% python3 -q
>>> import numpy as np
>>> from numpy import linalg as LA
>>> np.set_printoptions(precision=1, suppress=True, linewidth=100)
>>> def rd(a):
...     return np.round(a, 1) + 0
... 
>>> X = np.loadtxt("x.csv", delimiter=",")
>>> print(X)
[[ 0.  1. -1.  3.  0.  1.]
 [ 1.  0.  1. -1.  3.  0.]
 [ 0.  1.  0.  1. -1.  3.]
 [ 3.  0.  1.  0.  1. -1.]
 [-1.  3.  0.  1.  0.  1.]
 [ 1. -1.  3.  0.  1.  0.]]
>>> Q, Rm = LA.qr(X)
>>> print(np.allclose(Rm.T @ Rm, X.T @ X))
True
>>> print(rd(abs(Rm[0, 0])), rd(LA.norm(X[:, 0])))
3.5 3.5
>>> print(rd(np.abs(np.diag(Rm))))
[3.5 3.3 2.8 2.7 2.5 2.4]
>>> print(Q.shape, Rm.shape)
(6, 6) (6, 6)
>>> print(rd(np.trace(Q @ Q.T)))
6.0
>>> out = X / np.sqrt((X ** 2).mean(axis=1, keepdims=True))
>>> print(LA.matrix_rank(out) == LA.matrix_rank(X))
True
>>> print(rd(X - X.mean(axis=1, keepdims=True)))
[[-0.7  0.3 -1.7  2.3 -0.7  0.3]
 [ 0.3 -0.7  0.3 -1.7  2.3 -0.7]
 [-0.7  0.3 -0.7  0.3 -1.7  2.3]
 [ 2.3 -0.7  0.3 -0.7  0.3 -1.7]
 [-1.7  2.3 -0.7  0.3 -0.7  0.3]
 [ 0.3 -1.7  2.3 -0.7  0.3 -0.7]]
>>> print(rd(LA.norm(out, axis=1)))
[2.4 2.4 2.4 2.4 2.4 2.4]
>>> print(rd(out[4]))
[-0.7  2.1  0.   0.7  0.   0.7]
>>> mat = np.loadtxt("run5.csv", delimiter=",")
>>> print(mat)
[[ 5.9 -0.1  6.7]
 [ 5.5  1.6  6.9]
 [ 5.7 -1.   6. ]
 [ 6.3  0.4  6.7]
 [ 5.6 -0.4  6.6]
 [ 7.  -0.8  4.4]
 [ 3.9  0.   7.6]
 [ 8.3  0.7  6.3]
 [ 6.4 -3.2  6.4]
 [ 7.5  0.3  6.4]
 [ 6.1 -1.   7. ]
 [ 6.1 -0.4  6.8]
 [ 7.6  0.4  7.1]
 [ 5.7  0.2  6.4]
 [ 7.1 -0.7  7.3]
 [ 6.2 -1.2  7.7]
 [ 6.  -1.9  6.9]
 [ 5.2  0.6  6.8]
 [ 5.4  0.4  6.7]
 [ 7.6  1.8  6.5]
 [ 5.7 -0.2  5.3]
 [ 8.5  0.   6.1]
 [ 6.2  0.1  6.5]
 [ 7.1  1.1  6.9]
 [ 5.5  1.3  6.1]
 [ 6.  -1.1  7.4]
 [ 6.4  0.8  5.5]
 [ 5.6  0.   5. ]
 [ 6.9  0.   6.2]
 [ 5.3  0.   6.6]
 [ 6.8  0.7  4.5]
 [ 4.6  0.3  5.7]
 [ 6.3 -0.4  5.7]
 [ 7.2  0.6  4.6]
 [ 8.2  0.   8.4]]
>>> x = np.array([1, 1, 5])
>>> target = mat @ x
>>> print(rd(LA.pinv(mat) @ mat))
[[1. 0. 0.]
 [0. 1. 0.]
 [0. 0. 1.]]
>>> print(rd(LA.solve(mat.T @ mat, mat.T @ target)))
[1. 1. 5.]
>>> print(rd(LA.lstsq(mat, target)[0]))
[1. 1. 5.]
>>> rng = np.random.default_rng(37)
>>> target = target + 0.3 * rng.normal(size=35)
>>> print(rd(target))
[39.6 41.5 34.3 40.4 38.5 28.4 41.1 40.  35.4 40.2 39.7 40.  43.8 37.9 42.5 43.3 38.5 40.  39.6
 41.6 32.  39.  38.7 43.  37.2 41.9 34.3 30.6 37.6 38.9 30.  33.5 34.4 30.4 50.1]
>>> b, *_ = LA.lstsq(mat, target)
>>> print(b.round())
[1. 1. 5.]
>>> print(rd(LA.norm(target - mat @ b)))
1.7
>>> print(rd(mat.T @ (target - mat @ b)))
[0. 0. 0.]
>>> Xc = (mat - mat.mean(axis=0)) / mat.std(axis=0)
>>> print(rd(Xc.std(axis=0)))
[1. 1. 1.]
>>> b = LA.lstsq(np.delete(Xc, 2, axis=1), Xc[:, 2])[0]
>>> print(np.abs(b).argmax())
1
>>> print(rd(b))
[ 0.  -0.1]
>>> lab = mat[:, 0] > np.median(mat[:, 0])
>>> u = mat[lab].mean(axis=0) - mat[~lab].mean(axis=0)
>>> print(rd((((mat - mat.mean(axis=0)) @ u > 0) == lab).mean()))
0.9
>>> print(((mat - mat.mean(axis=0)) @ u > 0).astype(int))
[0 0 0 0 0 1 0 1 0 1 0 0 1 0 1 0 0 0 0 1 0 1 0 1 0 0 1 0 1 0 1 0 1 1 1]
>>> A = np.load("dump.npy")
>>> print(A)
[[ -9.6  -0.7  43.3   0.3   4.7   4.4]
 [-12.9   0.6  15.8  -1.8   3.5  12.8]
 [  7.    0.  -24.8  -2.2  -0.2   0.2]
 [ 11.3   2.   10.4   1.4  -1.8  -5. ]
 [  2.8   0.6 -28.4  -0.9  -2.9  -4.2]
 [ -1.7   0.   -7.9  -0.3  -1.9  -6.7]
 [ -1.3   1.    4.   -1.3  -1.6   7. ]
 [-11.4   0.   -5.1  -0.8  -2.6  -3.2]
 [  5.3   0.4  30.6  -0.4  -0.5  -8.8]
 [  2.7  -0.5  11.4   1.   -2.3   6.9]
 [  8.8   0.5 -38.1   1.8  -0.9  -2. ]
 [ 11.1  -0.3  16.8   1.    3.3  -0.9]
 [  8.3   0.2 -25.8  -0.2  -0.5   9. ]
 [  1.3  -1.   19.5  -0.8   2.5   1.4]
 [ -5.    0.1   2.    2.7  -4.1  -2.3]
 [ 10.5   0.7  -6.1   0.1  -2.3  -3.7]
 [ -2.2   0.1 -30.2  -0.3  -1.   -1.9]
 [ -4.8  -0.1  17.6  -0.7  -0.6  -3.9]
 [ -0.6  -0.3  -1.6   0.8  -2.2   3.9]
 [ 18.1   0.7  15.3  -0.4  -2.8  -7.5]
 [ -5.2   0.1   4.3   0.    2.6   5.1]
 [-28.5  -2.3  18.3   0.4   2.1   3.6]
 [ -3.3  -0.1   7.9  -2.1  -3.8   7.1]
 [  8.9   0.8 -11.3   0.2  -2.8   0.2]
 [ 10.8  -0.4  47.9   1.3   0.8  -6.7]
 [ -3.7  -0.9 -13.9   0.7  -0.2   0.7]
 [ 16.2  -0.7   3.5  -3.4   4.3   9.2]
 [  8.6  -0.7  26.5   0.9   2.2  -2.8]
 [  0.5  -0.3  -8.7   1.2  -2.5  -1.7]
 [ -0.5   0.2  25.9   1.5   2.8   1.2]
 [ -2.8   0.1  13.8  -0.1  -0.3   2.2]
 [  0.    0.6   6.6   0.6  -0.4   2.3]
 [  8.7   0.1  -3.   -0.2  -1.7  -0.7]
 [ -4.7   0.2  -5.7  -0.1   2.   -5.4]]
>>> theta = np.radians(60)
>>> Rm = np.eye(6)
>>> Rm[4, 4] = Rm[0, 0] = np.cos(theta)
>>> Rm[4, 0], Rm[0, 4] = -np.sin(theta), np.sin(theta)
>>> print(rd(Rm))
[[ 0.5  0.   0.   0.   0.9  0. ]
 [ 0.   1.   0.   0.   0.   0. ]
 [ 0.   0.   1.   0.   0.   0. ]
 [ 0.   0.   0.   1.   0.   0. ]
 [-0.9  0.   0.   0.   0.5  0. ]
 [ 0.   0.   0.   0.   0.   1. ]]
>>> out = A @ Rm.T
>>> print(rd(LA.det(Rm)), np.trace(Rm))
1.0 5.0
>>> print(rd(np.abs(out - A).max(axis=0)))
[16.1  0.   0.   0.  23.6  0. ]
